$ ipython --no-banner

In [1]: import numpy as np

In [2]: from numpy import linalg as LA

In [3]: np.set_printoptions(precision=3, suppress=True, linewidth=100, legacy="1.25")

In [4]: def rnd(a):
   ...:     return np.round(a, 3) + 0
   ...: 

In [5]: W0 = np.array([[-1, 0, 0, 0], [-2, 3, 0, 0], [-2, -1, -1, 0], [2, 1, 1, 3]])

In [6]: print(W0)
[[-1  0  0  0]
 [-2  3  0  0]
 [-2 -1 -1  0]
 [ 2  1  1  3]]

In [7]: print(np.abs(W0).max())
3

In [8]: print(rnd(LA.norm(W0)))
5.916

In [9]: print(LA.matrix_rank(W0))
4

In [10]: print(rnd(LA.svd(W0, compute_uv=False)))
[4.346 3.579 1.789 0.323]

In [11]: print(W0.shape)
(4, 4)

In [12]: print(W0.mean(axis=0))
[-0.75  0.75  0.    0.75]

In [13]: print(np.unravel_index(np.abs(W0).argmax(), W0.shape))
(1, 1)

In [14]: W0[:, 4]
IndexError: index 4 is out of bounds for axis 1 with size 4


In [15]: print(W0.sum(axis=0))
[-3  3  0  3]

In [16]: print(np.count_nonzero(W0))
10

In [17]: print((W0 - W0.T) / 2)
[[ 0.   1.   1.  -1. ]
 [-1.   0.   0.5 -0.5]
 [-1.  -0.5  0.  -0.5]
 [ 1.   0.5  0.5  0. ]]

In [18]: print(np.allclose(W0 @ W0.T, W0.T @ W0))
False

In [19]: print(rnd(np.sort(np.abs(LA.eigvals(W0)))))
[1. 1. 3. 3.]

In [20]: print(np.trace(W0))
4

In [21]: print(rnd(np.abs(LA.eigvals(W0)).max()))
3.0

In [22]: ev, vecs = LA.eig(W0)

In [23]: print(rnd(np.sort(LA.eigvals(W0.T))))
[-1. -1.  3.  3.]

In [24]: print(W0 @ vecs[:, 0] - ev[0] * vecs[:, 0])
[0. 0. 0. 0.]

In [25]: print(rnd(np.sort(LA.eigvals(W0 @ W0))))
[1. 1. 9. 9.]

In [26]: print(np.prod(ev))
9.0

In [27]: x0 = np.array([5, -5, 1, -1])

In [28]: print((W0 @ x0).argmax())
3

In [29]: print(W0 @ np.ones(4))
[-1.  1. -4.  7.]

In [30]: print(LA.norm(W0 @ x0) <= LA.norm(W0, 2) * LA.norm(x0) + 1e-9)
True

In [31]: print(W0 @ np.eye(4)[3])
[0. 0. 0. 3.]

In [32]: t = np.radians(135)

In [33]: Rm = np.eye(4)

In [34]: Rm[2, 2] = Rm[1, 1] = np.cos(t)

In [35]: Rm[2, 1], Rm[1, 2] = -np.sin(t), np.sin(t)

In [36]: print(rnd(Rm))
[[ 1.     0.     0.     0.   ]
 [ 0.    -0.707  0.707  0.   ]
 [ 0.    -0.707 -0.707  0.   ]
 [ 0.     0.     0.     1.   ]]

In [37]: M2 = W0 @ Rm.T

In [38]: print(rnd(LA.det(Rm)), rnd(np.trace(Rm)))
1.0 0.586

In [39]: print(np.allclose(LA.norm(W0, axis=1), LA.norm(M2, axis=1)))
True

In [40]: print(rnd(LA.svd(W0, compute_uv=False)), rnd(LA.svd(M2, compute_uv=False)))
[4.346 3.579 1.789 0.323] [4.346 3.579 1.789 0.323]

In [41]: feats = 0.5 ** np.abs(np.subtract.outer(np.arange(6), np.arange(6)))

In [42]: print(rnd(feats))
[[1.    0.5   0.25  0.125 0.062 0.031]
 [0.5   1.    0.5   0.25  0.125 0.062]
 [0.25  0.5   1.    0.5   0.25  0.125]
 [0.125 0.25  0.5   1.    0.5   0.25 ]
 [0.062 0.125 0.25  0.5   1.    0.5  ]
 [0.031 0.062 0.125 0.25  0.5   1.   ]]

In [43]: Lm = LA.cholesky(feats)

In [44]: print(LA.eigvalsh(feats).min() > 0)
True

In [45]: print(rnd(feats / np.sqrt(np.outer(np.diag(feats), np.diag(feats)))))
[[1.    0.5   0.25  0.125 0.062 0.031]
 [0.5   1.    0.5   0.25  0.125 0.062]
 [0.25  0.5   1.    0.5   0.25  0.125]
 [0.125 0.25  0.5   1.    0.5   0.25 ]
 [0.062 0.125 0.25  0.5   1.    0.5  ]
 [0.031 0.062 0.125 0.25  0.5   1.   ]]

In [46]: print(rnd(np.diag(Lm) ** 2))
[1.   0.75 0.75 0.75 0.75 0.75]

In [47]: rng = np.random.default_rng(44)

In [48]: t = rng.uniform(0, 2 * np.pi, 10)

In [49]: O, _ = LA.qr(np.array([[0.2, -1.2], [1.1, -0.1], [-0.9, -2.3], [-0.4, 1.5]]))

In [50]: mat = 10 * np.c_[np.cos(t), np.sin(t)] @ O.T

In [51]: print(rnd(mat))
[[ 2.157 -3.729  8.764 -2.155]
 [ 4.544  2.63   6.044 -5.992]
 [ 3.615  7.385 -1.463 -5.5  ]
 [-2.18  -7.679  4.704  3.763]
 [ 3.116 -1.942  8.581 -3.59 ]
 [-4.339 -6.371 -1.198  6.256]
 [ 3.132 -1.908  8.572 -3.615]
 [ 4.519  5.796  2.242 -6.4  ]
 [-3.439  1.211 -8.365  4.091]
 [-1.998  3.982 -8.744  1.923]]

In [52]: # rank 2

In [53]: lab = rng.permutation(4)

In [54]: print(lab)
[3 1 2 0]

In [55]: M2 = W0[lab][:, lab]

In [56]: print(np.trace(M2))
4

In [57]: print(np.allclose(M2, W0))
False

In [58]: print(rnd(np.sort(np.abs(LA.eigvals(M2)))))
[1. 1. 3. 3.]

In [59]: W2 = mat[[3, 0]].astype(float)

In [60]: for _ in range(3):
    ...:     lab = LA.norm(mat[:, None] - W2, axis=-1).argmin(axis=1)
    ...:     W2 = np.array([mat[lab == j].mean(axis=0) for j in range(2)])
    ...: 

In [61]: print(lab)
[1 1 1 0 1 0 1 1 0 0]

In [62]: print(rnd(W2))
[[-2.989 -2.214 -3.401  4.008]
 [ 3.514  1.372  5.457 -4.542]]

In [63]: print(np.abs(W2[1] - W2[0]).argmax())
2

In [64]: print(np.bincount(lab))
[4 6]

In [65]: print(rnd(W2[1] - W2[0]))
[ 6.503  3.586  8.857 -8.55 ]

In [66]: print(rnd(LA.eigvals(W0)))
[ 3. -1.  3. -1.]

In [67]: print(np.poly(W0))
[ 1. -4. -2. 12.  9.]

In [68]: print(rnd(LA.det(W0[::-1])))
9.0

In [69]: print(LA.cond(mat) > 100)
True

In [70]: print(LA.matrix_rank(mat, rtol=0.1))
2

In [71]: print(rnd(LA.norm(mat, 2) / LA.norm(mat)))
0.78

In [72]: print(np.argsort(-LA.norm(mat, axis=0).round(6), kind="stable")[:3])
[2 1 3]

In [73]: Ac = mat - mat.mean(axis=0)

In [74]: U, sigma, vt = LA.svd(Ac, full_matrices=False)

In [75]: print(np.searchsorted(np.cumsum(sigma ** 2) / (sigma ** 2).sum(), 0.9) + 1)
2

In [76]: print(rnd(vt[0] * np.sign(vt[0, np.abs(vt[0]).argmax()])))
[ 0.385 -0.012  0.791 -0.476]

In [77]: print((np.sign(U[:, 0]) == np.sign(U[0, 0])).astype(int))
[1 1 1 0 1 0 1 1 0 0]

In [78]: print(rnd((sigma ** 2).sum() ** 2 / (sigma ** 4).sum()))
1.944

In [79]: print(LA.matrix_rank(Ac))
2

In [80]: print(rnd(sigma ** 2 / (sigma ** 2).sum()))
[0.585 0.415 0.    0.   ]

In [81]: print(rnd(sigma))
[23.476 19.781  0.     0.   ]

In [82]: data = np.loadtxt("w.csv", delimiter=",")

In [83]: print(rnd(data))
[[0.222 0.111 0.111 0.111 0.167 0.167 0.111]
 [0.176 0.235 0.059 0.059 0.176 0.176 0.118]
 [0.083 0.    0.25  0.25  0.25  0.    0.167]
 [0.059 0.118 0.059 0.235 0.176 0.176 0.176]
 [0.182 0.273 0.091 0.273 0.091 0.091 0.   ]
 [0.231 0.154 0.077 0.154 0.231 0.154 0.   ]
 [0.133 0.133 0.133 0.133 0.2   0.133 0.133]]

In [84]: print(rnd(LA.matrix_power(data, 100)))
[[0.158 0.157 0.102 0.175 0.177 0.135 0.097]
 [0.158 0.157 0.102 0.175 0.177 0.135 0.097]
 [0.158 0.157 0.102 0.175 0.177 0.135 0.097]
 [0.158 0.157 0.102 0.175 0.177 0.135 0.097]
 [0.158 0.157 0.102 0.175 0.177 0.135 0.097]
 [0.158 0.157 0.102 0.175 0.177 0.135 0.097]
 [0.158 0.157 0.102 0.175 0.177 0.135 0.097]]

In [85]: print(rnd(np.sort(np.abs(LA.eigvals(data)))[::-1]))
[1.    0.192 0.192 0.106 0.1   0.1   0.041]

In [86]: print(rnd(data @ np.ones(7)))
[1. 1. 1. 1. 1. 1. 1.]

In [87]: p = np.eye(7)[1]

In [88]: for _ in range(6):
    ...:     p = p @ data
    ...:     print(p.round(3))
    ...: 
[0.176 0.235 0.059 0.059 0.176 0.176 0.118]
[0.178 0.173 0.097 0.153 0.176 0.14  0.083]
[0.163 0.159 0.101 0.171 0.176 0.136 0.094]
[0.159 0.157 0.102 0.174 0.177 0.135 0.096]
[0.158 0.157 0.102 0.175 0.177 0.135 0.097]
[0.158 0.157 0.102 0.175 0.177 0.135 0.097]

In [89]: M2 = data / LA.norm(data, axis=1, keepdims=True)

In [90]: cov = M2 @ M2.T

In [91]: print(rnd(np.degrees(np.arccos(np.clip(cov[5, 3], -1, 1)))))
37.307

In [92]: print((np.abs(cov) > 0.9).astype(int))
[[1 1 0 0 0 1 1]
 [1 1 0 0 0 0 1]
 [0 0 1 0 0 0 0]
 [0 0 0 1 0 0 1]
 [0 0 0 0 1 0 0]
 [1 0 0 0 0 1 1]
 [1 1 0 1 0 1 1]]

In [93]: print(np.argwhere(np.triu(np.abs(cov) > 0.95, 1)))
[[0 6]]
